$ python -q
>>> import numpy as np
>>> np.set_printoptions(precision=2, suppress=True, linewidth=120, legacy="1.25")
>>> rnd = lambda a: np.round(a, 2) + 0
>>> feats = np.array([[30, 18, 10, 12, 33],
...     [18, 42, 26, 30, 39],
...     [10, 26, 30, 12, 29],
...     [12, 30, 12, 30, 36],
...     [33, 39, 29, 36, 75]])
>>> [round(float(x), 2) for x in np.linalg.svd(feats, compute_uv=False)[:3]]
[151.86, 25.09, 17.96]
>>> np.linalg.cond(feats) > 100
True
>>> np.argsort(-np.linalg.norm(feats, axis=0).round(6), kind="stable")[:3]
array([4, 1, 3])
>>> rnd(np.linalg.norm(feats, 2) / np.linalg.norm(feats))
0.98
>>> np.linalg.matrix_rank(feats, rtol=0.1)
3
>>> ev, V = np.linalg.eigh(feats)
>>> rnd(np.linalg.svd(feats, compute_uv=False))
array([151.86,  25.09,  17.96,  12.09,   0.  ])
>>> rnd(V @ np.diag(ev) @ V.T)
array([[30., 18., 10., 12., 33.],
       [18., 42., 26., 30., 39.],
       [10., 26., 30., 12., 29.],
       [12., 30., 12., 30., 36.],
       [33., 39., 29., 36., 75.]])
>>> rnd(ev.sum()), np.trace(feats)
(207.0, 207)
>>> rnd(np.abs(V[:, -1]))
array([0.31, 0.47, 0.32, 0.37, 0.67])
>>> r0 = np.array([1, -6, 8])
>>> np.convolve(feats[0], r0)
array([  30, -162,  142,   96,   41, -102,  264])
>>> np.array([np.convolve(row, r0, "same") for row in feats])
array([[-162,  142,   96,   41, -102],
       [ -66,  -82,  210,   67,    6],
       [ -34,  -46,   40,  197,  -78],
       [ -42,  -72,  198,  -48,   24],
       [-159,   59,  174,   91, -162]])
>>> np.polyval(r0, feats[0])
array([728, 224,  48,  80, 899])
>>> left, s, Vh = np.linalg.svd(feats)
>>> rnd(s)
array([151.86,  25.09,  17.96,  12.09,   0.  ])
>>> np.argmax(s[:-1] / (s[1:] + 1e-6)) + 1
4
>>> out = left[:, :4] @ np.diag(s[:4]) @ Vh[:4]
>>> rnd(np.linalg.norm(feats - out) / np.linalg.norm(feats))
0.0
>>> rnd(out)
array([[30., 18., 10., 12., 33.],
       [18., 42., 26., 30., 39.],
       [10., 26., 30., 12., 29.],
       [12., 30., 12., 30., 36.],
       [33., 39., 29., 36., 75.]])
>>> np.linalg.matrix_rank(out)
4
